% ipython --no-banner

In [1]: import numpy as np

In [2]: from numpy import linalg as LA

In [3]: np.set_printoptions(precision=2, suppress=True, linewidth=200)

In [4]: M2 = np.array([[-2, -4, 1, 2, 3, -5, 4, -3, -3, 5, 2],
   ...:     [3, 5, 1, 0, 3, 2, 4, 0, 4, 4, 3],
   ...:     [1, 2, 4, 0, 3, 0, 3, -4, 3, 1, 5],
   ...:     [5, 3, -2, -1, 0, -2, 3, -5, -5, -5, -5],
   ...:     [0, 1, -2, -4, 1, -4, -5, 1, 0, -2, 1],
   ...:     [-5, -4, 0, 0, 0, 3, -2, -3, -4, -5, 5],
   ...:     [1, 1, -2, -2, 5, -5, 0, -4, 0, 5, -2],
   ...:     [5, -5, -1, -1, 3, -5, -5, 5, -4, 1, -2],
   ...:     [-5, -3, 2, 3, -1, 2, -2, -1, -4, -3, -5],
   ...:     [3, 2, 1, 1, 1, -3, 1, 1, -3, 2, -3],
   ...:     [-4, -4, 5, -1, 3, 3, 0, -3, 3, -5, 0]])

In [5]: M2[-1] = M2[0]

In [6]: data = M2 + 0.02 * np.eye(11)

In [7]: print(data)
[[-1.98 -4.    1.    2.    3.   -5.    4.   -3.   -3.    5.    2.  ]
 [ 3.    5.02  1.    0.    3.    2.    4.    0.    4.    4.    3.  ]
 [ 1.    2.    4.02  0.    3.    0.    3.   -4.    3.    1.    5.  ]
 [ 5.    3.   -2.   -0.98  0.   -2.    3.   -5.   -5.   -5.   -5.  ]
 [ 0.    1.   -2.   -4.    1.02 -4.   -5.    1.    0.   -2.    1.  ]
 [-5.   -4.    0.    0.    0.    3.02 -2.   -3.   -4.   -5.    5.  ]
 [ 1.    1.   -2.   -2.    5.   -5.    0.02 -4.    0.    5.   -2.  ]
 [ 5.   -5.   -1.   -1.    3.   -5.   -5.    5.02 -4.    1.   -2.  ]
 [-5.   -3.    2.    3.   -1.    2.   -2.   -1.   -3.98 -3.   -5.  ]
 [ 3.    2.    1.    1.    1.   -3.    1.    1.   -3.    2.02 -3.  ]
 [-2.   -4.    1.    2.    3.   -5.    4.   -3.   -3.    5.    2.02]]

In [8]: f, g = data[4], data[9]

In [9]: print(np.round(f @ g, 2))
-2.02

In [10]: print(round(float(f @ f), 2))
69.04

In [11]: pr = (f @ g) / (f @ f) * f

In [12]: print(np.round(LA.norm(f + g) ** 2 + LA.norm(f - g) ** 2, 2))
236.24

In [13]: print(np.outer(f, g))
[[  0.     0.     0.     0.     0.    -0.     0.     0.    -0.     0.    -0.  ]
 [  3.     2.     1.     1.     1.    -3.     1.     1.    -3.     2.02  -3.  ]
 [ -6.    -4.    -2.    -2.    -2.     6.    -2.    -2.     6.    -4.04   6.  ]
 [-12.    -8.    -4.    -4.    -4.    12.    -4.    -4.    12.    -8.08  12.  ]
 [  3.06   2.04   1.02   1.02   1.02  -3.06   1.02   1.02  -3.06   2.06  -3.06]
 [-12.    -8.    -4.    -4.    -4.    12.    -4.    -4.    12.    -8.08  12.  ]
 [-15.   -10.    -5.    -5.    -5.    15.    -5.    -5.    15.   -10.1   15.  ]
 [  3.     2.     1.     1.     1.    -3.     1.     1.    -3.     2.02  -3.  ]
 [  0.     0.     0.     0.     0.    -0.     0.     0.    -0.     0.    -0.  ]
 [ -6.    -4.    -2.    -2.    -2.     6.    -2.    -2.     6.    -4.04   6.  ]
 [  3.     2.     1.     1.     1.    -3.     1.     1.    -3.     2.02  -3.  ]]

In [14]: print(pr)
[-0.   -0.03  0.06  0.12 -0.03  0.12  0.15 -0.03 -0.    0.06 -0.03]

In [15]: print(LA.matrix_rank(np.outer(f, g)))
1
